$ python -q
>>> import numpy as np
>>> import numpy.linalg as la
>>> np.set_printoptions(precision=1, suppress=True, linewidth=200, legacy="1.25")
>>> def rd(a):
...     return np.round(a, 1) + 0
... 
>>> feats = np.loadtxt("mat.csv", delimiter=",")
>>> feats
array([[0., 1., 1., 0.],
       [1., 0., 1., 0.],
       [1., 1., 0., 1.],
       [0., 0., 1., 0.]])
>>> vec = np.array([0, 0, 3, 1])
>>> np.einsum("ij,j->i", feats, vec)
array([3., 3., 1., 3.])
>>> np.sign((feats @ vec).round(6))
array([1., 1., 1., 1.])
>>> feats @ np.ones(4)
array([2., 2., 3., 1.])
>>> q = feats.astype(float).copy()
>>> for j in range(4):
...     q[:, j] -= q[:, :j] @ (q[:, :j].T @ q[:, j])
...     q[:, j] /= la.norm(q[:, j])
... 
>>> rd(q.T @ q)
array([[1., 0., 0., 0.],
       [0., 1., 0., 0.],
       [0., 0., 1., 0.],
       [0., 0., 0., 1.]])
>>> rd(q.T @ feats)
array([[ 1.4,  0.7,  0.7,  0.7],
       [ 0. ,  1.2,  0.4,  0.4],
       [ 0. ,  0. ,  1.5, -0.4],
       [ 0. ,  0. ,  0. ,  0.4]])
>>> rd(q)
array([[ 0. ,  0.8,  0.4, -0.4],
       [ 0.7, -0.4,  0.4, -0.4],
       [ 0.7,  0.4, -0.4,  0.4],
       [ 0. ,  0. ,  0.7,  0.8]])
>>> K = np.loadtxt("test0.csv", delimiter=",")
>>> rd(K)
array([[ 0.9,  0.2, -0.2,  0.2],
       [ 0.2,  0.4,  0.6, -0.6],
       [-0.2,  0.6,  0.4,  0.6],
       [ 0.2, -0.6,  0.6,  0.4]])
>>> vec = np.array([-1, 2, -2, -3])
>>> target = K @ vec
>>> b, lr = np.zeros(4), 1 / la.norm(K, 2) ** 2
>>> for i in range(30):
...     b -= lr * K.T @ (K @ b - target)
...     if i % 10 == 0: print(i, round(la.norm(K @ b - target), 1))
... 
0 0.0
10 0.0
20 0.0
>>> b
array([-1.,  2., -2., -3.])
>>> rd(la.cond(K))
1.0
>>> q = K.astype(float).copy()
>>> for j in range(4):
...     q[:, j] -= q[:, :j] @ (q[:, :j].T @ q[:, j])
...     q[:, j] /= la.norm(q[:, j])
... 
>>> rd(q.T @ K)
array([[1., 0., 0., 0.],
       [0., 1., 0., 0.],
       [0., 0., 1., 0.],
       [0., 0., 0., 1.]])
>>> vec = np.array([-3, 2, -2, -2])
>>> rd(K.T @ (K @ vec))
array([-3.,  2., -2., -2.])
>>> rd(la.norm(vec)), rd(la.norm(K @ vec))
(4.6, 4.6)
>>> [p for p in range(1, 25) if np.allclose(la.matrix_power(K, p), np.eye(4))]
[2, 4, 6, 8, 10, 12, 14, 16, 18, 20, 22, 24]
>>> print(4 - la.matrix_rank(K - np.eye(4), tol=1e-8))
3
>>> ev, evecs = la.eigh(K)
>>> vec = np.array([3, 1, 1, 0])
>>> rd(np.abs(K).sum(axis=1).max()), np.abs(ev).max()
(1.9, 1.0)
>>> rd(la.eigvalsh(K[1:, 1:]))
array([-0.9,  1. ,  1. ])
>>> print(rd(evecs * np.maximum(ev, 0) @ evecs.T))
[[ 1.   0.1 -0.1  0.1]
 [ 0.1  0.7  0.3 -0.3]
 [-0.1  0.3  0.7  0.3]
 [ 0.1 -0.3  0.3  0.7]]
>>> rd(vec @ K @ vec)
10.4
>>> A = np.load("arr.npy")
>>> A
array([[ 1, -1,  1, -1, -1,  1, -1,  1],
       [ 1,  1, -1, -1, -1, -1,  1,  1],
       [ 1,  1,  1,  1, -1, -1, -1, -1]])
>>> C2 = A.T @ A
>>> print(np.diag(C2))
[3 3 3 3 3 3 3 3]
>>> C2
array([[ 3,  1,  1, -1, -3, -1, -1,  1],
       [ 1,  3, -1,  1, -1, -3,  1, -1],
       [ 1, -1,  3,  1, -1,  1, -3, -1],
       [-1,  1,  1,  3,  1, -1, -1, -3],
       [-3, -1, -1,  1,  3,  1,  1, -1],
       [-1, -3,  1, -1,  1,  3, -1,  1],
       [-1,  1, -3, -1,  1, -1,  3,  1],
       [ 1, -1, -1, -3, -1,  1,  1,  3]])
>>> rd(la.svd(A, compute_uv=False) ** 2)
array([8., 8., 8.])
>>> print(np.allclose(C2, C2.T))
True
>>> rd(la.eigvalsh(C2)[::-1])
array([8., 8., 8., 0., 0., 0., 0., 0.])
>>> rng = np.random.default_rng(3888)
>>> z = rng.permutation(8)
>>> z
array([0, 5, 2, 6, 3, 4, 7, 1])
>>> B = C2[z][:, z]
>>> np.allclose(B, C2)
False
>>> np.diag(B)
array([3, 3, 3, 3, 3, 3, 3, 3])
>>> E = np.array([[0.0, 2.0, 0.0, 3.0],
...     [2.0, 0.0, 0.0, 0.0],
...     [0.0, 0.0, 0.0, 0.0],
...     [3.0, 0.0, 0.0, 0.0]])
>>> C2 = E.T @ E
>>> (E @ E.T).shape
(4, 4)
>>> np.allclose(C2, C2.T)
True
>>> np.trace(C2), (E ** 2).sum()
(26.0, 26.0)
>>> np.diag(C2)
array([13.,  4.,  0.,  9.])
>>> U, sigma, VT = la.svd(E)
>>> evecs = VT[:(sigma > 1e-8).sum()]
>>> vec = E[3] + -1 * E[1] + rng.integers(2) * np.eye(4)[0]
>>> vec
array([1., 0., 0., 0.])
>>> rd(la.norm(vec - evecs.T @ evecs @ vec))
0.0
>>> print(np.allclose(evecs.T @ evecs @ vec, vec))
True
>>> rd(np.diag(evecs.T @ evecs))
array([1. , 0.3, 0. , 0.7])
>>> la.matrix_rank(np.vstack([E, vec]))
2
>>> la.matrix_rank(E, rtol=0.1)
2
>>> rd(la.norm(E, 2) / la.norm(E))
0.7
>>> np.argsort(-la.norm(E, axis=0).round(6), kind="stable")[:3]
array([0, 3, 1])
>>> [round(float(x), 1) for x in la.svd(E, compute_uv=False)[:3]]
[3.6, 3.6, 0.0]
>>> np.all(la.eigvalsh(E) > 0)
False
>>> rd(la.eigvalsh(E).min())
-3.6
>>> F = np.array([[3, -15], [2, -10], [-3, 15]])
>>> np.abs(np.diag(la.qr(F)[1])) > 1e-9
array([ True, False])
>>> np.allclose(F[:-1].T @ la.lstsq(F[:-1].T, F[-1])[0], F[-1])
True
>>> np.argsort(-la.norm(F, axis=0).round(6), kind="stable")[:3]
array([1, 0])
>>> la.matrix_rank(F, rtol=0.1)
1
>>> [round(float(x), 1) for x in la.svd(F, compute_uv=False)[:3]]
[23.9, 0.0]
>>> B = F / la.norm(F, axis=1, keepdims=True)
>>> C2 = B @ B.T
>>> rd(C2)
array([[ 1.,  1., -1.],
       [ 1.,  1., -1.],
       [-1., -1.,  1.]])
>>> (C2 - 2 * np.eye(3)).round(6).argmax(axis=1)
array([1, 0, 0])
>>> W1 = np.array([[1, -2, 0, 2, -1], [-1, -2, 2, -1, -1], [2, 2, 2, 1, -2]])
>>> b = np.array([1, 0, -1, 1, -2])
>>> H = np.maximum(C2 @ W1 + b, 0)
>>> rd((H > 0).mean(axis=0))
array([0.3, 0.3, 0. , 1. , 0. ])
>>> print((H > 0).astype(int))
[[0 0 0 1 0]
 [0 0 0 1 0]
 [1 1 0 1 0]]
>>> basis = np.array([[4, 4, 1], [-4, -5, 0], [2, -5, 1], [-3, -5, 3], [3, 5, 0]])
>>> (H @ basis).round(6).argmax(axis=1)
array([2, 2, 2])
>>> B = np.array([[1, 1, 1, 1], [-3, 2, 3, 1], [-1, 1, -1, -2], [1, -2, -3, 3]])
>>> J = B - B.T
>>> J
array([[ 0,  4,  2,  0],
       [-4,  0,  2,  3],
       [-2, -2,  0,  1],
       [ 0, -3, -1,  0]])
>>> z = rng.permutation(4)
>>> print(z)
[0 3 1 2]
>>> B = J[z][:, z]
>>> np.diag(B)
array([0, 0, 0, 0])
>>> rd(np.sort(np.abs(la.eigvals(B))))
array([0.3, 0.3, 5.8, 5.8])
>>> B = la.inv(J)
>>> rd(la.det(J) * la.det(B))
1.0
>>> rd(la.cond(J))
16.9
>>> np.allclose(B, J.T)
False
>>> print(B)
[[-0.   0.5 -1.5  1. ]
 [-0.5  0.   0.  -1. ]
 [ 1.5  0.   0.   2. ]
 [-1.   1.  -2.  -0. ]]
>>> vec = np.array([2, 0, 0, 3])
>>> rd(la.det(J))
4.0
>>> q = la.solve(np.eye(4) - J, np.eye(4) + J)
>>> rd(la.det(q))
1.0
>>> rd(q @ q.T)
array([[1., 0., 0., 0.],
       [0., 1., 0., 0.],
       [0., 0., 1., 0.],
       [0., 0., 0., 1.]])
>>> mat = np.load("sample3.npy")
>>> mat
array([[0, 2, 1],
       [0, 0, 0],
       [0, 0, 0]])
>>> print(la.matrix_power(mat - np.diag(np.diag(mat)), 3))
[[0 0 0]
 [0 0 0]
 [0 0 0]]
>>> np.prod(np.diag(mat)), rd(la.det(mat))
(0, 0.0)
>>> data = np.loadtxt("out11.csv", delimiter=",")
>>> data
array([[5., 0., 0., 0., 0.],
       [0., 5., 0., 0., 0.],
       [0., 0., 9., 0., 0.],
       [0., 0., 0., 5., 0.],
       [0., 0., 0., 0., 5.]])
>>> ev, evecs = la.eigh(data)
>>> vec = np.array([-1, 2, -2, -2, -3])
>>> (np.sign(evecs[:, -1].round(6)) == np.sign(evecs[0, -1].round(6))).astype(int)
array([1, 1, 0, 1, 1])
>>> rd(evecs * np.sqrt(ev) @ evecs.T)
array([[2.2, 0. , 0. , 0. , 0. ],
       [0. , 2.2, 0. , 0. , 0. ],
       [0. , 0. , 3. , 0. , 0. ],
       [0. , 0. , 0. , 2.2, 0. ],
       [0. , 0. , 0. , 0. , 2.2]])
>>> np.abs(data).sum(axis=1).max(), np.abs(ev).max()
(9.0, 9.0)
>>> print(vec @ data @ vec)
126.0
>>> rd(la.eigvalsh(data[1:, 1:]))
array([5., 5., 5., 9.])
>>> z = rng.permutation(5)
>>> B = data[:, z] * rng.choice([-1, 1], 5)
>>> B
array([[ 0.,  0., -0., -5., -0.],
       [ 0.,  0., -0., -0., -5.],
       [ 9.,  0., -0., -0., -0.],
       [ 0.,  0., -5., -0., -0.],
       [ 0.,  5., -0., -0., -0.]])
>>> U, _, VT = la.svd(data.T @ B)
>>> U @ VT
array([[ 0.,  0.,  0., -1.,  0.],
       [ 0.,  0.,  0.,  0., -1.],
       [ 1.,  0.,  0.,  0.,  0.],
       [ 0.,  0., -1.,  0.,  0.],
       [ 0.,  1.,  0.,  0.,  0.]])
>>> rd(la.norm(mat, 2) / la.norm(mat))
1.0
>>> print(np.argsort(-la.norm(mat, axis=0).round(6), kind="stable")[:3])
[1 2 0]
>>> la.matrix_rank(mat, rtol=0.1)
1
>>> [round(float(x), 1) for x in la.svd(mat, compute_uv=False)[:3]]
[2.2, 0.0, 0.0]
